In [1]: import numpy as np

In [2]: np.set_printoptions(precision=2, suppress=True, linewidth=100)

In [3]: def tidy(a):
   ...:     return np.round(a, 2) + 0
   ...: 

In [4]: E = np.loadtxt("out19.csv", delimiter=",")

In [5]: tidy(E)
Out[5]: 
array([[ 0.41,  1.18,  2.18],
       [ 1.74, -1.48, -0.48],
       [-0.54,  3.08,  4.08],
       [-0.81,  3.63,  4.63],
       [ 0.33,  1.34,  2.34],
       [ 1.08, -0.16,  0.84],
       [-0.05,  2.1 ,  3.1 ],
       [ 2.16, -2.32, -1.32],
       [ 0.03,  1.94,  2.94],
       [ 2.62, -3.24, -2.24],
       [ 2.01, -2.02, -1.02],
       [-0.6 ,  3.19,  4.19],
       [-1.05,  4.1 ,  5.1 ],
       [ 0.12,  1.76,  2.76],
       [ 0.11,  1.77,  2.77],
       [-0.92,  3.85,  4.85],
       [ 1.61, -1.23, -0.23],
       [ 0.1 ,  1.8 ,  2.8 ],
       [-1.05,  4.1 ,  5.1 ],
       [ 0.57,  0.85,  1.85],
       [ 0.25,  1.5 ,  2.5 ],
       [ 0.74,  0.52,  1.52],
       [-0.74,  3.48,  4.48],
       [-0.43,  2.85,  3.85],
       [ 1.47, -0.94,  0.06]])

In [6]: z = E[:, 0] > np.median(E[:, 0])

In [7]: u = E[z].mean(axis=0) - E[~z].mean(axis=0)

In [8]: (((E - E.mean(axis=0)) @ u > 0) == z).mean()
Out[8]: np.float64(0.92)

In [9]: z.astype(int)
Out[9]: array([1, 1, 0, 0, 1, 1, 0, 1, 0, 1, 1, 0, 0, 0, 0, 0, 1, 0, 0, 1, 1, 1, 0, 0, 1])

In [10]: Xs = E - E.mean(axis=0)

In [11]: evecs = np.linalg.svd(Xs)[2][:2]

In [12]: out = Xs - Xs @ evecs.T @ evecs

In [13]: tidy(out.std(axis=0))
Out[13]: array([0., 0., 0.])

In [14]: tidy(np.cov(Xs @ evecs.T, rowvar=False))
Out[14]: 
array([[10.33,  0.  ],
       [ 0.  ,  0.  ]])

In [15]: tidy((Xs @ evecs.T).std(axis=0))
Out[15]: array([3.15, 0.  ])

In [16]: J = np.loadtxt("test15.csv", delimiter=",")

In [17]: J
Out[17]: 
array([[ 6.,  6., -9.,  2.,  2., -3.],
       [ 6.,  9.,  3.,  2.,  3.,  1.],
       [ 0.,  0., -6.,  0.,  0., -2.],
       [ 0.,  0.,  0.,  6.,  6., -9.],
       [ 0.,  0.,  0.,  6.,  9.,  3.],
       [ 0.,  0.,  0.,  0.,  0., -6.]])

In [18]: tidy(np.abs(np.linalg.eigvals(J)).max())
Out[18]: np.float64(13.68)

In [19]: (J - J.T) / 2
Out[19]: 
array([[ 0. ,  0. , -4.5,  1. ,  1. , -1.5],
       [ 0. ,  0. ,  1.5,  1. ,  1.5,  0.5],
       [ 4.5, -1.5,  0. ,  0. ,  0. , -1. ],
       [-1. , -1. ,  0. ,  0. ,  0. , -4.5],
       [-1. , -1.5,  0. ,  0. ,  0. ,  1.5],
       [ 1.5, -0.5,  1. ,  4.5, -1.5,  0. ]])

In [20]: (J + J.T) / 2
Out[20]: 
array([[ 6. ,  6. , -4.5,  1. ,  1. , -1.5],
       [ 6. ,  9. ,  1.5,  1. ,  1.5,  0.5],
       [-4.5,  1.5, -6. ,  0. ,  0. , -1. ],
       [ 1. ,  1. ,  0. ,  6. ,  6. , -4.5],
       [ 1. ,  1.5,  0. ,  6. ,  9. ,  1.5],
       [-1.5,  0.5, -1. , -4.5,  1.5, -6. ]])

In [21]: tidy(np.linalg.matrix_power(J, 4))
Out[21]: 
array([[13284., 17010., -2106., 17712., 22680., -2808.],
       [17010., 21789., -5265., 22680., 29052., -7020.],
       [    0.,     0.,  1296.,     0.,     0.,  1728.],
       [    0.,     0.,     0., 13284., 17010., -2106.],
       [    0.,     0.,     0., 17010., 21789., -5265.],
       [    0.,     0.,     0.,     0.,     0.,  1296.]])

In [22]: tidy(np.linalg.det(J))
Out[22]: np.float64(11664.0)

In [23]: U, sv, VT = np.linalg.svd(J)

In [24]: np.argmax(sv[:-1] / (sv[1:] + 1e-6)) + 1
Out[24]: np.int64(4)

In [25]: tidy(sv)
Out[25]: array([17.1 , 12.27, 12.07,  8.66,  0.86,  0.62])

In [26]: out = U[:, :4] @ np.diag(sv[:4]) @ VT[:4]

In [27]: tidy(np.linalg.norm(J - out, 2)), tidy(sv[4])
Out[27]: (np.float64(0.86), np.float64(0.86))

In [28]: tidy(np.abs(J - out).max())
Out[28]: np.float64(0.49)

In [29]: feats = np.diag(np.array([-2, 0, 0])) + 5 * np.eye(3, k=1) + 5 * np.eye(3, k=-1)

In [30]: feats
Out[30]: 
array([[-2.,  5.,  0.],
       [ 5.,  0.,  5.],
       [ 0.,  5.,  0.]])

In [31]: u = np.array([0, 1, -2])

In [32]: out = feats + np.outer(u, np.eye(3)[0])

In [33]: out
Out[33]: 
array([[-2.,  5.,  0.],
       [ 6.,  0.,  5.],
       [-2.,  5.,  0.]])

In [34]: tidy(np.linalg.det(out) / np.linalg.det(feats)), tidy(1 + np.linalg.solve(feats, u)[0])
Out[34]: (np.float64(0.0), np.float64(0.0))

In [35]: np.linalg.matrix_rank(out - feats)
Out[35]: np.int64(1)

In [36]: A = np.load("dump.npy")

In [37]: tidy(A)
Out[37]: 
array([[ 0.26, -0.74, -0.44, -0.44],
       [-0.74,  0.26, -0.44, -0.44],
       [-0.44, -0.44,  0.74, -0.26],
       [-0.44, -0.44, -0.26,  0.74]])

In [38]: out = J / np.linalg.norm(J, axis=1, keepdims=True)

In [39]: G = out @ out.T

In [40]: (G - 2 * np.eye(6)).round(6).argmax(axis=1)
Out[40]: array([2, 0, 0, 5, 3, 3])

In [41]: tidy(np.degrees(np.arccos(np.clip(G[1, 4], -1, 1))))
Out[41]: np.float64(71.57)

In [42]: (np.abs(G) > 0.9).astype(int)
Out[42]: 
array([[1, 0, 0, 0, 0, 0],
       [0, 1, 0, 0, 0, 0],
       [0, 0, 1, 0, 0, 0],
       [0, 0, 0, 1, 0, 0],
       [0, 0, 0, 0, 1, 0],
       [0, 0, 0, 0, 0, 1]])

In [43]: tidy(G)
Out[43]: 
array([[ 1.  ,  0.45,  0.73,  0.32,  0.14,  0.23],
       [ 0.45,  1.  , -0.27,  0.14,  0.32, -0.08],
       [ 0.73, -0.27,  1.  ,  0.23, -0.08,  0.32],
       [ 0.32,  0.14,  0.23,  1.  ,  0.45,  0.73],
       [ 0.14,  0.32, -0.08,  0.45,  1.  , -0.27],
       [ 0.23, -0.08,  0.32,  0.73, -0.27,  1.  ]])

In [44]: tidy(np.linalg.norm(out, axis=1))
Out[44]: array([1., 1., 1., 1., 1., 1.])

In [45]: tidy(G[1])
Out[45]: array([ 0.45,  1.  , -0.27,  0.14,  0.32, -0.08])

In [46]: arr = np.load("w.npy")

In [47]: tidy(arr)
Out[47]: 
array([[-19.84,  -2.13,  -1.4 ],
       [-19.19,   3.79,   4.18],
       [-19.92,  -1.54,  -0.84],
       [-15.08,  -9.77,  -8.77],
       [ 19.83,  -1.55,  -2.08],
       [-11.89,  11.5 ,  11.24],
       [ 12.59,  11.49,  10.47],
       [ 19.2 ,   4.35,   3.52],
       [-19.33,   3.4 ,   3.82],
       [ 18.39,  -5.43,  -5.7 ],
       [-18.63,  -5.57,  -4.69],
       [ 19.57,   3.3 ,   2.51],
       [-14.94,   9.43,   9.38],
       [  5.  ,  14.15,  13.22],
       [  8.69, -12.95, -12.52]])

In [48]: out = arr / np.sqrt((arr ** 2).mean(axis=1, keepdims=True))

In [49]: tidy(np.linalg.norm(out, axis=1))
Out[49]: array([1.73, 1.73, 1.73, 1.73, 1.73, 1.73, 1.73, 1.73, 1.73, 1.73, 1.73, 1.73, 1.73, 1.73, 1.73])

In [50]: np.linalg.matrix_rank(arr - arr.mean(axis=1, keepdims=True))
Out[50]: np.int64(2)

In [51]: def softmax(z):
    ...:     e = np.exp(z - z.max(axis=-1, keepdims=True))
    ...:     return e / e.sum(axis=-1, keepdims=True)
    ...: 

In [52]: tidy(softmax(arr[6] + -2))
Out[52]: array([0.69, 0.23, 0.08])

In [53]: tidy(softmax(arr[6]))
Out[53]: array([0.69, 0.23, 0.08])

In [54]: S = arr @ arr.T / np.sqrt(3)

In [55]: softmax(S).round(6).argmax(axis=1)
Out[55]: array([ 0,  1,  2,  3,  4,  5,  6,  7,  8,  9, 10, 11, 12, 13, 14])

In [56]: arr.shape
Out[56]: (15, 3)

In [57]: tidy(arr.sum(axis=0))
Out[57]: array([-35.56,  22.46,  22.35])

In [58]: tidy(np.linalg.norm(arr))
Out[58]: np.float64(77.46)

In [59]: mat = np.load("arr.npy")

In [60]: mat
Out[60]: 
array([[-1.99, -1.04,  0.92],
       [ 6.02,  2.94, -3.16],
       [-3.94, -2.04,  1.01],
       [ 2.04,  1.03, -2.83]])

In [61]: hat = mat @ np.linalg.solve(mat.T @ mat, mat.T)

In [62]: np.allclose(hat @ hat, hat)
Out[62]: True

In [63]: tidy(hat)
Out[63]: 
array([[ 0.25,  0.07,  0.39, -0.18],
       [ 0.07,  0.99, -0.04,  0.02],
       [ 0.39, -0.04,  0.8 ,  0.09],
       [-0.18,  0.02,  0.09,  0.96]])

In [64]: tidy(np.trace(hat))
Out[64]: np.float64(3.0)

In [65]: tidy(np.diag(hat))
Out[65]: array([0.25, 0.99, 0.8 , 0.96])

In [66]: tidy(np.linalg.eigvalsh(hat))
Out[66]: array([0., 1., 1., 1.])

In [67]: U, sv, VT = np.linalg.svd(hat)

In [68]: np.argmax(sv[:-1] / (sv[1:] + 1e-6)) + 1
Out[68]: np.int64(3)

In [69]: out = U[:, :3] @ np.diag(sv[:3]) @ VT[:3]

In [70]: tidy(np.linalg.norm(hat - out, 2)), tidy(sv[3])
Out[70]: (np.float64(0.0), np.float64(0.0))

In [71]: tidy(out)
Out[71]: 
array([[ 0.25,  0.07,  0.39, -0.18],
       [ 0.07,  0.99, -0.04,  0.02],
       [ 0.39, -0.04,  0.8 ,  0.09],
       [-0.18,  0.02,  0.09,  0.96]])

In [72]: Q, evecs = np.linalg.qr(mat[:, :2])[0], np.linalg.qr(mat[:, 2:])[0]

In [73]: sv = np.linalg.svd(Q.T @ evecs, compute_uv=False)

In [74]: tidy(sv)
Out[74]: array([0.9])

In [75]: tidy(np.degrees(np.arccos(sv.clip(0, 1))))
Out[75]: array([26.27])

In [76]: tidy(np.linalg.norm(Q @ Q.T - evecs @ evecs.T, 2))
Out[76]: np.float64(1.0)

In [77]: tidy(np.linalg.norm(A, "nuc"))
Out[77]: np.float64(4.0)

In [78]: tidy(np.linalg.norm(A, axis=1))
Out[78]: array([1., 1., 1., 1.])

In [79]: tidy(np.linalg.norm(A) ** 2 / np.linalg.norm(A, 2) ** 2)
Out[79]: np.float64(4.0)

In [80]: u = np.array([0, 0, 0])

In [81]: tidy(np.correlate(mat[2], mat[0], "full"))
Out[81]: array([-3.62,  2.22, 10.89,  3.01, -2.01])

In [82]: np.array([np.convolve(row, u, "same") for row in mat])
Out[82]: 
array([[0., 0., 0.],
       [0., 0., 0.],
       [0., 0., 0.],
       [0., 0., 0.]])

In [83]: np.polyval(u, mat[2])
Out[83]: array([0., 0., 0.])

In [84]: m1 = np.array([[0.67, 0.0, 0.33], [0.5, 0.5, 0.0], [0.33, 0.17, 0.5]])

In [85]: T = np.stack([m1, 2 * m1, m1[::-1]])

In [86]: np.linalg.matrix_rank(T)
Out[86]: array([3, 3, 3])

In [87]: tidy(np.einsum("bij,cij->bc", T, T))
Out[87]: 
array([[1.45, 2.89, 1.27],
       [2.89, 5.78, 2.54],
       [1.27, 2.54, 1.45]])

In [88]: np.linalg.matrix_rank(T.reshape(3, -1))
Out[88]: np.int64(2)

In [89]: T.shape
Out[89]: (3, 3, 3)

In [90]: (T @ m1.T).shape
Out[90]: (3, 3, 3)

In [91]: tidy(np.linalg.norm(T, axis=(1, 2)))
Out[91]: array([1.2, 2.4, 1.2])
